% python3 -q
>>> import numpy as np
>>> np.set_printoptions(precision=1, suppress=True, linewidth=100)
>>> def rd(a):
...     return np.round(a, 1) + 0
... 
>>> data = np.load("a.npy")
>>> data
array([[-2.2,  4.7, -2.7, -1.9],
       [-3.5,  0. ,  1.3, -2.6],
       [ 1.4,  6.3, -1.5, -2.8],
       [-0.2,  3.9,  2.4, -2.1],
       [ 1.3,  0.1,  1.3, -2.8],
       [ 1.6,  3.7,  4.8, -3.1],
       [ 3. ,  2.3,  5. , -4.2],
       [-2.4, -2.3, -0.7,  3.1],
       [-1.4,  0.6, -1.8, -7.5],
       [-0.4, -5. , -7.3,  2. ],
       [ 0.9, -3.6,  5.6, -6.8],
       [ 0.2, -0.7, -2.1,  3.5],
       [-6.6, -5.6,  0.1,  2.1],
       [ 1. , -6.6, -0.8,  2.9],
       [-2. , -7.7,  3. ,  3.5],
       [ 2.6,  1.7, -1.1, -3.5],
       [ 3. ,  0.9, -3.4,  2.2],
       [ 3.4,  4.4, -0.5, -2. ]])
>>> Xs = data - data.mean(axis=0)
>>> U, sv, Vh = np.linalg.svd(Xs, full_matrices=False)
>>> print(np.abs(Vh[0]).argmax())
1
>>> (np.sign(U[:, 0]) == np.sign(U[0, 0])).astype(int)
array([1, 1, 1, 1, 1, 1, 1, 0, 1, 0, 1, 0, 0, 0, 0, 1, 0, 1])
>>> rd(Vh[0] * np.sign(Vh[0, np.abs(Vh[0]).argmax()]))
array([ 0.3,  0.7,  0.2, -0.6])
>>> rd(sv ** 2 / (sv ** 2).sum())
array([0.5, 0.3, 0.1, 0.1])
>>> rd(Xs.mean(axis=0))
array([0., 0., 0., 0.])
>>> np.linalg.matrix_rank(Xs)
np.int64(4)
>>> rd((sv ** 2).sum() ** 2 / (sv ** 4).sum())
np.float64(2.7)
>>> rd(np.abs(Vh[-1]))
array([0.5, 0.5, 0.4, 0.6])
>>> Xs = data - data.mean(axis=0)
>>> V = np.linalg.svd(Xs)[2][:2]
>>> out = Xs - Xs @ V.T @ V
>>> rd(np.diag(V.T @ V))
array([0.1, 0.8, 0.7, 0.4])
>>> rd((Xs @ V.T).std(axis=0))
array([4.9, 3.4])
>>> rd(np.linalg.norm(out) / np.linalg.norm(Xs))
np.float64(0.5)
